$ python -q
>>> import numpy as np
>>> np.set_printoptions(suppress=True, linewidth=100)
>>> A = np.load("w.npy")
>>> A
array([[ 9.69, 30.17, 19.88],
       [10.82, 28.91, 21.46],
       [ 9.48, 30.3 , 19.72],
       [10.91, 29.36, 19.05],
       [ 9.58, 30.59, 20.7 ],
       [ 9.3 , 30.24, 20.2 ],
       [ 9.76, 31.06, 21.34],
       [10.76, 31.33, 21.27],
       [11.26, 30.43, 21.09],
       [ 9.44, 30.76, 19.4 ],
       [10.04, 30.8 , 19.98]])
>>> idx = A[:, 0] > np.median(A[:, 0])
>>> f = A[idx].mean(axis=0) - A[~idx].mean(axis=0)
>>> idx.astype(int)
array([0, 1, 0, 1, 0, 0, 0, 1, 1, 0, 1])
>>> ((A - A.mean(axis=0)) @ f > 0).astype(int)
array([0, 1, 0, 1, 0, 0, 0, 1, 1, 0, 0])
>>> f = np.array([0, 5, 4, 1])
>>> M = np.array([np.roll(f, i) for i in range(4)])
>>> M
array([[0, 5, 4, 1],
       [1, 0, 5, 4],
       [4, 1, 0, 5],
       [5, 4, 1, 0]])
>>> A2 = M / np.linalg.norm(M, axis=1, keepdims=True)
>>> cov = A2 @ A2.T
>>> np.argwhere(np.triu(np.abs(cov) > 0.95, 1))
array([], shape=(0, 2), dtype=int64)
>>> np.round(np.degrees(np.arccos(np.clip(cov[3, 2], -1, 1))), 2)
np.float64(55.15)
>>> cov.round(2)
array([[1.  , 0.57, 0.24, 0.57],
       [0.57, 1.  , 0.57, 0.24],
       [0.24, 0.57, 1.  , 0.57],
       [0.57, 0.24, 0.57, 1.  ]])
>>> (np.abs(cov) > 0.9).astype(int)
array([[1, 0, 0, 0],
       [0, 1, 0, 0],
       [0, 0, 1, 0],
       [0, 0, 0, 1]])
>>> W = np.array([[-2, -3, 0, -1], [2, -3, 0, 1], [0, -2, 3, 3], [-2, 0, 2, 2]])
>>> c = np.array([3, 3, 2, -1])
>>> H = np.maximum(cov @ W + c, 0)
>>> H.round(2)
array([[1.  , 0.  , 3.86, 0.43],
       [3.38, 0.  , 4.19, 1.62],
       [2.52, 0.  , 6.14, 3.48],
       [0.33, 0.  , 5.71, 2.38]])
>>> (H > 0).astype(int)
array([[1, 0, 1, 1],
       [1, 0, 1, 1],
       [1, 0, 1, 1],
       [1, 0, 1, 1]])
>>> basis = np.array([[8, -1, -4], [4, -8, 3], [5, -3, 9], [-6, 2, -6]])
>>> W @ basis
array([[-22,  24,   5],
       [ -2,  24, -23],
       [-11,  13,   3],
       [-18,   0,  14]])
>>> np.round(H @ basis, 2)
array([[ 24.71, -11.71,  28.14],
       [ 38.29, -12.71,  14.48],
       [ 30.05, -14.  ,  24.33],
       [ 16.95, -12.71,  35.81]])
>>> (H @ basis).round(6).argmax(axis=1)
array([2, 0, 0, 2])
>>> f, r1 = H[1], H[2]
>>> round(float(f @ r1), 2)
39.9
>>> round(f @ f, 2)
np.float64(31.61)
>>> p = (f @ r1) / (f @ f) * f
>>> np.round(np.outer(f, r1), 2)
array([[ 8.53,  0.  , 20.77, 11.75],
       [ 0.  ,  0.  ,  0.  ,  0.  ],
       [10.58,  0.  , 25.74, 14.57],
       [ 4.09,  0.  ,  9.95,  5.63]])
>>> round(float((r1 - p) @ f), 2)
0.0
>>> round(np.linalg.norm(f + r1) ** 2 + np.linalg.norm(f - r1) ** 2, 2)
np.float64(175.6)
>>> F = np.loadtxt("run8.csv", delimiter=",")
>>> F
array([[-0.39,  0.65,  0.  , -0.52],
       [ 0.03, -0.05,  0.  ,  0.04],
       [ 0.42, -0.7 ,  0.  ,  0.56]])
>>> rank = np.linalg.matrix_rank(F)
>>> rank
np.int64(1)
>>> ns = np.linalg.svd(F)[2][rank:].T
>>> ns.shape
(4, 3)
>>> np.allclose(F @ ns, 0)
True
>>> np.linalg.matrix_rank(F.T @ F), np.linalg.matrix_rank(F @ F.T)
(np.int64(1), np.int64(1))
>>> np.round(F @ ns, 2) + 0
array([[0., 0., 0.],
       [0., 0., 0.],
       [0., 0., 0.]])
>>> Xs = A - A.mean(axis=0)
>>> evecs = np.linalg.svd(Xs)[2][:1]
>>> A2 = Xs - Xs @ evecs.T @ evecs
>>> round(float(np.linalg.norm(A2) / np.linalg.norm(Xs)), 2)
0.72
>>> Uu, sig, Vt = np.linalg.svd(F)
>>> np.argmax(sig[:-1] / (sig[1:] + 1e-6)) + 1
np.int64(1)
>>> sig.round(2) + 0
array([1.35, 0.  , 0.  ])
>>> A2 = Uu[:, :1] @ np.diag(sig[:1]) @ Vt[:1]
>>> np.linalg.matrix_rank(F, rtol=0.05)
np.int64(1)
>>> np.round(np.linalg.norm(F - A2) / np.linalg.norm(F), 2)
np.float64(0.0)
>>> round(np.linalg.norm(F - A2, 2), 2), round(sig[1], 2)
(np.float64(0.0), np.float64(0.0))
>>> np.allclose(F[:-1].T @ np.linalg.lstsq(F[:-1].T, F[-1])[0], F[-1])
True
>>> np.round(F @ np.linalg.pinv(F) @ F, 2)
array([[-0.39,  0.65,  0.  , -0.52],
       [ 0.03, -0.05,  0.  ,  0.04],
       [ 0.42, -0.7 ,  0.  ,  0.56]])
>>> E = np.load("dump.npy")
>>> E
array([[-0.5 ,  1.7 , -1.1 ,  0.1 ],
       [-0.49,  1.72, -1.09,  0.07]])
>>> cov = E.T @ E
>>> np.round(np.diag(cov), 2)
array([0.49, 5.85, 2.4 , 0.01])
>>> cov.round(2)
array([[ 0.49, -1.69,  1.08, -0.08],
       [-1.69,  5.85, -3.74,  0.29],
       [ 1.08, -3.74,  2.4 , -0.19],
       [-0.08,  0.29, -0.19,  0.01]])
>>> (E @ E.T).shape
(2, 2)
>>> T = np.stack([E, -1 * E, E[::-1]])
>>> (T @ E.T).shape
(3, 2, 2)
>>> np.linalg.matrix_rank(T.reshape(3, -1))
np.int64(2)
>>> np.linalg.matrix_rank(T)
array([2, 2, 2])
>>> def softmax(z):
...     e = np.exp(z - z.max(axis=-1, keepdims=True))
...     return e / e.sum(axis=-1, keepdims=True)
... 
>>> softmax(E).sum(axis=1)
array([1., 1.])
>>> scores = E @ E.T / np.sqrt(4)
>>> np.round(softmax(scores), 2)
array([[0.5, 0.5],
       [0.5, 0.5]])
>>> np.round(softmax(scores)[1] @ E, 2)
array([-0.49,  1.71, -1.09,  0.08])
>>> np.round(softmax(scores + np.triu(np.full(scores.shape, -np.inf), 1)), 2)
array([[1. , 0. ],
       [0.5, 0.5]])
